$ python3 -q
>>> import numpy as np
>>> from numpy import linalg as LA
>>> np.set_printoptions(precision=3, suppress=True, linewidth=160)
>>> mat = np.load("block15.npy")
>>> mat
array([[1, 0, 0, 0],
       [0, 1, 0, 0],
       [3, 0, 1, 0],
       [1, 1, 4, 1]])
>>> vec = np.array([1, 1, 0, 3])
>>> a = np.maximum(mat @ vec, 0)
>>> np.maximum(mat @ vec, 0) - np.maximum(-mat @ vec, 0)
array([1, 1, 3, 5])
>>> a
array([1, 1, 3, 5])
>>> vec = np.array([0, 0, 2, 1])
>>> mat @ np.eye(4)[3]
array([0., 0., 0., 1.])
>>> print((mat @ vec).argmax())
3
>>> Uu, s, Vt = LA.svd(mat)
>>> np.argmax(s[:-1] / (s[1:] + 1e-6)) + 1
np.int64(3)
>>> A2 = Uu[:, :3] @ np.diag(s[:3]) @ Vt[:3]
>>> np.round(LA.norm(mat - A2, 2), 3), round(s[3], 3)
(np.float64(0.082), np.float64(0.082))
>>> LA.matrix_rank(mat, rtol=0.05)
np.int64(3)
>>> np.round(LA.norm(mat - A2) / LA.norm(mat), 3)
np.float64(0.015)
>>> def softmax(z):
...     e = np.exp(z - z.max(axis=-1, keepdims=True))
...     return e / e.sum(axis=-1, keepdims=True)
... 
>>> softmax(mat[3])
array([0.043, 0.043, 0.87 , 0.043])
>>> softmax(mat).sum(axis=1)
array([1., 1., 1., 1.])
>>> print(softmax(mat[3] + -3))
[0.043 0.043 0.87  0.043]
>>> att = mat @ mat.T / np.sqrt(4)
>>> print(np.round(softmax(att), 3) + 0)
[[0.188 0.114 0.51  0.188]
 [0.189 0.311 0.189 0.311]
 [0.024 0.005 0.794 0.177]
 [0.    0.    0.002 0.997]]
>>> softmax(att)[3] @ mat
array([1.005, 0.997, 3.992, 0.997])
>>> softmax(att).round(6).argmax(axis=1)
array([2, 1, 2, 3])
>>> M = np.load("x.npy")
>>> M
array([[-2.407, -4.87 ,  1.078],
       [-5.328, -3.655,  1.378],
       [-2.435, 11.411,  3.994],
       [-2.157, 11.251,  4.47 ],
       [-2.067, 13.09 ,  4.742],
       [-5.612, -5.441, -1.955],
       [-4.414, -3.7  , -0.337],
       [-2.03 , 12.039,  3.962],
       [-5.439, -3.69 , -0.034],
       [-0.892,  6.323,  2.298],
       [ 0.033,  8.583, -0.03 ],
       [-4.151, -4.261,  2.144],
       [-1.551,  3.875, -0.578],
       [-5.608, -5.741, -0.738]])
>>> basis = M[[5, 0]].astype(float)
>>> for _ in range(5):
...     idx = LA.norm(M[:, None] - basis, axis=-1).argmin(axis=1)
...     basis = np.array([M[idx == j].mean(axis=0) for j in range(2)])
... 
>>> idx
array([0, 0, 1, 1, 1, 0, 0, 1, 0, 1, 1, 0, 1, 0])
>>> print(basis)
[[-4.708 -4.48   0.219]
 [-1.586  9.51   2.694]]
